$ python3 -q
>>> import numpy as np
>>> np.set_printoptions(precision=2, suppress=True, linewidth=120, sign=" ")
>>> rng = np.random.default_rng(866507)
>>> feats = np.array([[5, -3, 0, 5, -2, 0, 0, -1, 2, -2, 5],
...     [-3, -3, 0, 1, 4, -1, -2, 3, 4, -4, -3],
...     [0, 3, -2, -3, 4, -2, 4, -1, -4, 0, 1],
...     [3, -5, -3, 5, -5, 3, -2, -5, 2, -1, 5],
...     [3, -2, 0, 5, -4, -1, -2, 5, 1, -3, 0],
...     [3, 1, 3, 5, 4, 2, 4, 2, 5, 0, -2]]) * (rng.random((6, 11)) < 0.3)
>>> feats
array([[ 5,  0,  0,  0,  0,  0,  0,  0,  0, -2,  5],
       [ 0,  0,  0,  0,  4, -1,  0,  0,  0, -4, -3],
       [ 0,  0,  0,  0,  4,  0,  0,  0,  0,  0,  0],
       [ 3,  0,  0,  0,  0,  0,  0,  0,  0, -1,  0],
       [ 0,  0,  0,  0,  0,  0, -2,  0,  1, -3,  0],
       [ 0,  0,  0,  5,  0,  0,  4,  0,  5,  0,  0]])
>>> B = feats / np.linalg.norm(feats, axis=1, keepdims=True)
>>> C2 = B @ B.T
>>> C2[0]
array([ 1.  , -0.15,  0.  ,  0.73,  0.22,  0.  ])
>>> (np.abs(C2) > 0.9).astype(int)
array([[ 1,  0,  0,  0,  0,  0],
       [ 0,  1,  0,  0,  0,  0],
       [ 0,  0,  1,  0,  0,  0],
       [ 0,  0,  0,  1,  0,  0],
       [ 0,  0,  0,  0,  1,  0],
       [ 0,  0,  0,  0,  0,  1]])
>>> round(float(np.degrees(np.arccos(np.clip(C2[0, 3], -1, 1)))), 2)
42.98
>>> C2
array([[ 1.  , -0.15,  0.  ,  0.73,  0.22,  0.  ],
       [-0.15,  1.  ,  0.62,  0.2 ,  0.49,  0.  ],
       [ 0.  ,  0.62,  1.  ,  0.  ,  0.  ,  0.  ],
       [ 0.73,  0.2 ,  0.  ,  1.  ,  0.25,  0.  ],
       [ 0.22,  0.49,  0.  ,  0.25,  1.  , -0.1 ],
       [ 0.  ,  0.  ,  0.  ,  0.  , -0.1 ,  1.  ]])
>>> np.argwhere(np.triu(np.abs(C2) > 0.95, 1))
array([], shape=(0, 2), dtype=int64)
